% python3 -q
>>> import numpy as np
>>> import numpy.linalg as la
>>> np.set_printoptions(precision=2, suppress=True, linewidth=140, floatmode="fixed")
>>> def rnd(a):
...     return np.round(a, 2) + 0
... 
>>> A = np.loadtxt("x.csv", delimiter=",")
>>> print(A)
[[6.00 1.00 1.00 1.00 1.00]
 [1.00 6.00 1.00 1.00 1.00]
 [1.00 1.00 6.00 1.00 1.00]
 [1.00 1.00 1.00 6.00 1.00]
 [1.00 1.00 1.00 1.00 6.00]]
>>> vals, V = la.eig(A)
>>> print(rnd(np.prod(vals)))
6250.0
>>> print(rnd(np.sort(la.eigvals(la.inv(A)))))
[0.10 0.20 0.20 0.20 0.20]
>>> print(rnd(np.sort(la.eigvals(A.T))))
[ 5.00  5.00  5.00  5.00 10.00]
>>> print(rnd(np.sort(la.eigvals(A @ A))))
[ 25.00  25.00  25.00  25.00 100.00]
>>> print(rnd(la.eigvals(A).sum().real))
30.0
>>> print(rnd(la.det(A[::-1])))
6250.0
>>> print(rnd(la.eigvals(A)))
[ 5.00 10.00  5.00  5.00  5.00]
>>> print(rnd(np.poly(A)))
[    1.00   -30.00   350.00 -2000.00  5625.00 -6250.00]
>>> print(np.kron(np.eye(2, dtype=int), A))
[[6.00 1.00 1.00 1.00 1.00 0.00 0.00 0.00 0.00 0.00]
 [1.00 6.00 1.00 1.00 1.00 0.00 0.00 0.00 0.00 0.00]
 [1.00 1.00 6.00 1.00 1.00 0.00 0.00 0.00 0.00 0.00]
 [1.00 1.00 1.00 6.00 1.00 0.00 0.00 0.00 0.00 0.00]
 [1.00 1.00 1.00 1.00 6.00 0.00 0.00 0.00 0.00 0.00]
 [0.00 0.00 0.00 0.00 0.00 6.00 1.00 1.00 1.00 1.00]
 [0.00 0.00 0.00 0.00 0.00 1.00 6.00 1.00 1.00 1.00]
 [0.00 0.00 0.00 0.00 0.00 1.00 1.00 6.00 1.00 1.00]
 [0.00 0.00 0.00 0.00 0.00 1.00 1.00 1.00 6.00 1.00]
 [0.00 0.00 0.00 0.00 0.00 1.00 1.00 1.00 1.00 6.00]]
>>> print(rnd(la.det(2 * A)), rnd(la.det(A)))
200000.0 6250.0
>>> print(rnd(la.det(A.T)))
6250.0
>>> print(np.einsum("ii->", A))
30.0
>>> x = np.array([1, 2, 1, 2, 3])
>>> y = A @ x
>>> print(y)
[14.00 19.00 14.00 19.00 24.00]
>>> print(rnd(la.solve(A, A[:, 3])))
[0.00 0.00 0.00 1.00 0.00]
>>> print(rnd(la.solve(A, y + A[:, 4])))
[1.00 2.00 1.00 2.00 4.00]
>>> print(rnd(la.solve(A.T, A[1])))
[0.00 1.00 0.00 0.00 0.00]
>>> X = np.load("m.npy")
>>> print(X)
[[ 36  10   5  -2 -17 -11  13]
 [ 10  41  -1  29  -9 -13  23]
 [  5  -1  17  -8  -9   4  -1]
 [ -2  29  -8  40  -4  -5  11]
 [-17  -9  -9  -4  31   5   0]
 [-11 -13   4  -5   5  34 -13]
 [ 13  23  -1  11   0 -13  36]]
>>> vals, V = la.eigh(X)
>>> x = np.array([-3, 2, 0, -3, -1, -1, 3])
>>> print(rnd(V * np.abs(vals) @ V.T))
[[ 36.00  10.00   5.00  -2.00 -17.00 -11.00  13.00]
 [ 10.00  41.00  -1.00  29.00  -9.00 -13.00  23.00]
 [  5.00  -1.00  17.00  -8.00  -9.00   4.00  -1.00]
 [ -2.00  29.00  -8.00  40.00  -4.00  -5.00  11.00]
 [-17.00  -9.00  -9.00  -4.00  31.00   5.00   0.00]
 [-11.00 -13.00   4.00  -5.00   5.00  34.00 -13.00]
 [ 13.00  23.00  -1.00  11.00   0.00 -13.00  36.00]]
>>> print(rnd(x @ X @ x / (x @ x)), rnd(vals[0]), rnd(vals[-1]))
16.09 5.48 95.42
>>> print(x @ X @ x)
531
>>> print((np.sign(V[:, -1].round(6)) == np.sign(V[0, -1].round(6))).astype(int))
[1 1 0 1 0 0 1]
>>> print(np.abs(X).sum(axis=1).max(), rnd(np.abs(vals).max()))
126 95.42
>>> E = np.loadtxt("w.csv", delimiter=",")
>>> print(E)
[[-1.04  0.01 -1.06 -1.06  1.97 -2.96  2.00  0.02]
 [-0.94 -0.05 -0.98 -1.06  1.97 -2.97  1.94 -0.02]
 [-1.04  0.04 -1.02 -1.09  2.01 -2.99  2.07  0.03]
 [-1.06 -0.08 -1.14 -1.01  1.92 -3.07  1.93  0.02]
 [-1.01  0.07 -0.91 -1.00  1.96 -3.03  1.98 -0.07]
 [-1.01 -0.03 -1.07 -1.06  2.02 -2.98  1.96 -0.01]
 [-0.98  0.00 -1.00 -1.00  1.93 -2.98  2.00  0.01]
 [-1.06  0.08 -0.94 -1.07  2.00 -3.05  2.04 -0.03]
 [-0.99  0.01 -0.99 -0.96  1.92 -2.93  1.98  0.00]
 [-0.95 -0.07 -0.94 -1.02  1.88 -3.00  1.99 -0.02]
 [-1.00 -0.01 -1.01 -0.92  1.89 -3.04  1.99  0.02]
 [ 3.98 -5.04 -1.99 -3.94 -0.94  4.03  2.07  5.08]
 [ 3.97 -4.99 -1.98 -3.98 -0.96  4.00  1.94  5.05]
 [ 4.01 -4.99 -2.03 -4.03 -0.89  4.09  2.00  4.98]
 [ 3.94 -4.99 -2.03 -3.97 -0.92  4.01  2.03  4.96]
 [ 3.86 -5.04 -2.08 -4.01 -0.96  3.90  1.96  5.00]
 [ 4.06 -4.98 -2.03 -4.02 -1.03  4.06  1.98  5.00]
 [ 4.03 -5.04 -1.95 -4.03 -1.04  4.03  1.91  5.03]
 [ 4.08 -5.01 -2.12 -4.05 -1.05  3.89  1.88  4.94]
 [ 3.97 -5.08 -2.00 -3.99 -0.90  4.04  2.04  5.03]
 [ 3.99 -4.91 -2.00 -4.05 -1.00  4.05  1.95  4.94]
 [ 3.98 -5.08 -1.92 -3.95 -0.94  3.94  1.99  5.02]
 [ 3.95 -3.96 -4.01 -5.02  4.03 -1.98 -0.04 -4.06]
 [ 3.97 -4.00 -4.01 -5.00  4.04 -2.08  0.02 -4.04]
 [ 4.03 -4.02 -3.95 -5.04  4.08 -2.00  0.02 -4.09]
 [ 4.00 -4.02 -4.01 -4.97  3.99 -1.87  0.02 -4.01]
 [ 4.02 -3.99 -4.03 -5.06  4.04 -1.86 -0.02 -3.98]
 [ 3.95 -4.04 -4.04 -4.95  3.95 -2.03  0.07 -4.03]
 [ 4.01 -4.05 -3.96 -4.92  3.98 -1.95 -0.01 -3.95]
 [ 4.06 -3.98 -4.05 -5.00  3.95 -2.01  0.03 -3.97]
 [ 4.00 -4.07 -4.11 -5.00  3.87 -2.02 -0.01 -4.01]
 [ 3.99 -4.02 -4.01 -4.97  4.04 -1.98  0.01 -4.10]
 [ 3.96 -4.01 -4.00 -4.88  4.00 -2.02  0.01 -3.95]]
>>> G = np.cov(E, rowvar=False)
>>> print(rnd(np.corrcoef(E[:, 4], E[:, 5])[0, 1]))
-0.85
>>> print(np.median(E, axis=0))
[ 3.97 -4.02 -2.00 -4.01  1.96 -2.00  1.95  0.00]
>>> print(rnd(np.polyfit(E[:, 4], E[:, 5], 1)))
[-1.29  1.81]
>>> print(np.argsort(-E.std(axis=0).round(6), kind="stable"))
[7 5 0 1 4 3 2 6]
